$ python3 -q
>>> import numpy as np
>>> np.set_printoptions(precision=2, suppress=True, linewidth=120)
>>> rd = lambda a: np.round(a, 2) + 0
>>> K = np.loadtxt("test0.csv", delimiter=",")
>>> K
array([[ 3., -3.,  0., -3., -2.,  0., -3.,  1., -1.,  2.,  1.],
       [ 3., -3.,  3.,  1., -2., -2.,  1.,  1., -2.,  2.,  3.],
       [-2.,  1.,  2.,  2., -3., -2.,  2., -3., -1.,  1., -2.],
       [ 0., -3.,  0., -1.,  2.,  2., -3.,  3., -2., -2., -1.],
       [ 0., -3., -3.,  2.,  3., -2., -2.,  1., -3.,  3., -2.],
       [-1.,  0., -1.,  1.,  2.,  3., -3.,  3.,  0.,  2.,  3.],
       [ 3., -3.,  0., -3., -2.,  0., -3.,  1., -1.,  2.,  1.],
       [ 1., -2., -1., -1.,  0.,  0.,  1., -1.,  1., -2., -3.],
       [-2.,  1.,  3.,  0., -2., -3., -1., -2., -1.,  0., -3.],
       [ 0.,  3.,  0., -3.,  0., -2.,  3., -2., -3.,  1.,  0.]])
>>> left, sv, VT = np.linalg.svd(K)
>>> rd(sv)
array([12.88,  9.99,  7.79,  7.  ,  5.96,  5.14,  4.12,  1.93,  0.54,  0.  ])
>>> out = left[:, :9] @ np.diag(sv[:9]) @ VT[:9]
>>> print(rd(np.abs(K - out).max()))
0.0
>>> np.linalg.matrix_rank(out)
np.int64(9)
>>> print(rd(out))
[[ 3. -3.  0. -3. -2.  0. -3.  1. -1.  2.  1.]
 [ 3. -3.  3.  1. -2. -2.  1.  1. -2.  2.  3.]
 [-2.  1.  2.  2. -3. -2.  2. -3. -1.  1. -2.]
 [ 0. -3.  0. -1.  2.  2. -3.  3. -2. -2. -1.]
 [ 0. -3. -3.  2.  3. -2. -2.  1. -3.  3. -2.]
 [-1.  0. -1.  1.  2.  3. -3.  3.  0.  2.  3.]
 [ 3. -3.  0. -3. -2.  0. -3.  1. -1.  2.  1.]
 [ 1. -2. -1. -1.  0.  0.  1. -1.  1. -2. -3.]
 [-2.  1.  3.  0. -2. -3. -1. -2. -1.  0. -3.]
 [ 0.  3.  0. -3.  0. -2.  3. -2. -3.  1.  0.]]
>>> rd(np.linalg.norm(K - out) / np.linalg.norm(K))
np.float64(0.0)
>>> np.linalg.matrix_rank(K, rtol=0.05)
np.int64(8)
